>>> import numpy as np
>>> np.set_printoptions(precision=4, suppress=True, linewidth=100)
>>> def rnd(a):
...     return np.round(a, 4) + 0
... 
>>> K = -1 * np.eye(6) + np.ones((6, 6))
>>> K
array([[0., 1., 1., 1., 1., 1.],
       [1., 0., 1., 1., 1., 1.],
       [1., 1., 0., 1., 1., 1.],
       [1., 1., 1., 0., 1., 1.],
       [1., 1., 1., 1., 0., 1.],
       [1., 1., 1., 1., 1., 0.]])
>>> # symmetric
>>> ev, evecs = np.linalg.eigh(K)
>>> rnd(ev.sum()), np.trace(K)
(np.float64(0.0), np.float64(0.0))
>>> (ev > 1e-8).sum(), (ev < -1e-8).sum()
(np.int64(1), np.int64(5))
>>> np.abs(evecs[:, -1]).round(6).argmax()
np.int64(0)
>>> np.unique(ev.round(6) + 0, return_counts=True)[1]
array([5, 1])
>>> rnd(np.linalg.eigvalsh(K @ K))
array([ 1.,  1.,  1.,  1.,  1., 25.])
>>> rnd(evecs.T @ K @ evecs)
array([[-1.,  0.,  0.,  0.,  0.,  0.],
       [ 0., -1.,  0.,  0.,  0.,  0.],
       [ 0.,  0., -1.,  0.,  0.,  0.],
       [ 0.,  0.,  0., -1.,  0.,  0.],
       [ 0.,  0.,  0.,  0., -1.,  0.],
       [ 0.,  0.,  0.,  0.,  0.,  5.]])
>>> A2 = np.array([[2, -2, 1, -2, -3],
...     [2, -3, -2, 0, 2],
...     [0, 2, 1, 1, -1],
...     [-2, -3, 3, 0, 1],
...     [3, -3, 2, 0, 0]])
>>> J = A2 + A2.T
>>> J
array([[ 4,  0,  1, -4,  0],
       [ 0, -6,  0, -3, -1],
       [ 1,  0,  2,  4,  1],
       [-4, -3,  4,  0,  1],
       [ 0, -1,  1,  1,  0]])
>>> # symmetric, so the eigenvalues are real
>>> np.einsum("ii->", J)
np.int64(0)
>>> rnd(np.linalg.det(2 * J)), rnd(np.linalg.det(J))
(np.float64(-6656.0), np.float64(-208.0))
>>> np.kron(np.eye(2, dtype=int), J)
array([[ 4,  0,  1, -4,  0,  0,  0,  0,  0,  0],
       [ 0, -6,  0, -3, -1,  0,  0,  0,  0,  0],
       [ 1,  0,  2,  4,  1,  0,  0,  0,  0,  0],
       [-4, -3,  4,  0,  1,  0,  0,  0,  0,  0],
       [ 0, -1,  1,  1,  0,  0,  0,  0,  0,  0],
       [ 0,  0,  0,  0,  0,  4,  0,  1, -4,  0],
       [ 0,  0,  0,  0,  0,  0, -6,  0, -3, -1],
       [ 0,  0,  0,  0,  0,  1,  0,  2,  4,  1],
       [ 0,  0,  0,  0,  0, -4, -3,  4,  0,  1],
       [ 0,  0,  0,  0,  0,  0, -1,  1,  1,  0]])
>>> rnd(np.linalg.det(J[::-1]))
np.float64(-208.0)
>>> np.einsum("ij,ji->", J, J)
np.int64(146)
>>> E = np.loadtxt("data.csv", delimiter=",")
>>> E
array([[2., 3., 0., 2., 0., 0., 6., 0., 0.],
       [4., 7., 0., 7., 0., 0., 3., 0., 0.],
       [0., 0., 1., 0., 0., 0., 0., 0., 1.],
       [9., 8., 0., 7., 0., 0., 2., 0., 0.],
       [0., 0., 0., 0., 1., 5., 0., 8., 0.],
       [0., 0., 0., 0., 3., 1., 0., 2., 0.],
       [0., 2., 0., 2., 0., 0., 1., 0., 0.],
       [0., 0., 0., 0., 9., 1., 0., 2., 0.],
       [0., 0., 5., 0., 0., 0., 0., 0., 7.]])
>>> # 3 blocks once reordered
>>> r0 = np.array([0, 3, 2, -3, -1, -3, -3, -2, -3])
>>> A2 = E + np.outer(r0, np.eye(9)[6])
>>> np.linalg.matrix_rank(A2 - E)
np.int64(1)
>>> np.linalg.matrix_rank(np.linalg.inv(A2) - np.linalg.inv(E), tol=1e-8)
np.int64(1)
>>> rnd(np.linalg.det(E))
np.float64(-1080.0)
>>> vec = np.array([-5, 2, 5, 5, 1, 2, 2, 0, 1])
>>> (E @ vec).argmax()
np.int64(1)
>>> E @ np.ones(9)
array([13., 21.,  2., 26., 14.,  6.,  5., 12., 12.])
>>> E @ np.eye(9)[8]
array([0., 0., 1., 0., 0., 0., 0., 0., 7.])
>>> E @ vec
array([18., 35.,  6., 10., 11.,  5., 16., 11., 32.])
>>> np.sign((E @ vec).round(6))
array([1., 1., 1., 1., 1., 1., 1., 1., 1.])
>>> A2 = np.array([[0, 3],
...     [1, 0],
...     [3, 2],
...     [-3, 3],
...     [-3, 2],
...     [1, -1],
...     [2, 0],
...     [1, -2],
...     [-1, 2]])
>>> np.einsum("ik,kj->ji", E, A2)
array([[  9.,  -8.,   2.,  -9.,  10.,  -6.,  -2., -24.,   8.],
       [ 12.,  33.,   4.,  48., -19.,   1.,   6.,  13.,  24.]])
>>> E @ A2
array([[  9.,  12.],
       [ -8.,  33.],
       [  2.,   4.],
       [ -9.,  48.],
       [ 10., -19.],
       [ -6.,   1.],
       [ -2.,   6.],
       [-24.,  13.],
       [  8.,  24.]])
>>> np.einsum("ij->j", E)
array([15., 20.,  6., 18., 13.,  7., 12., 12.,  8.])
>>> np.linalg.matrix_rank(E @ A2)
np.int64(2)
>>> A2.T @ E.T
array([[  9.,  -8.,   2.,  -9.,  10.,  -6.,  -2., -24.,   8.],
       [ 12.,  33.,   4.,  48., -19.,   1.,   6.,  13.,  24.]])
>>> np.linalg.matrix_rank(np.vstack([E, A2.T]))
np.int64(9)
>>> rng = np.random.default_rng(32)
>>> A2 = E + rng.integers(-2, 3, (9, 6)) @ rng.integers(-2, 3, (6, 9))
>>> A2
array([[  0.,   6.,   5.,  -7., -12.,   1.,   6.,   0.,  -6.],
       [ 10.,  15.,   6.,   8.,   7.,  -1.,   1.,   2.,  10.],
       [  6.,  -3.,  -4.,   4.,   7., -10.,   1.,   0.,   5.],
       [  7.,   5.,  -5.,   5., -11.,  -3.,   5.,  -1., -10.],
       [  4.,  -6.,  -2.,   2.,   8.,   0.,  -4.,   7.,   4.],
       [ -4.,   3.,   7.,   3.,   0.,   3.,   1.,   5.,  -2.],
       [  0.,  11.,   5.,  -4.,  -6.,   3.,   3.,   1.,   0.],
       [ -4.,   4.,   0.,   4.,  14.,   3.,   7.,   4.,   2.],
       [  0.,  -9.,   4.,  -1.,   4.,  -6.,  -2.,  -1.,   7.]])
>>> np.abs(A2 - E).sum(axis=1)
array([38., 43., 40., 40., 35., 28., 32., 30., 24.])
>>> np.linalg.matrix_rank(A2 - E, tol=1e-8)
np.int64(6)
>>> rnd(np.linalg.svd(A2 - E, compute_uv=False))
array([30.9256, 23.3074, 13.7235,  9.9507,  7.4241,  5.4682,  0.    ,  0.    ,  0.    ])
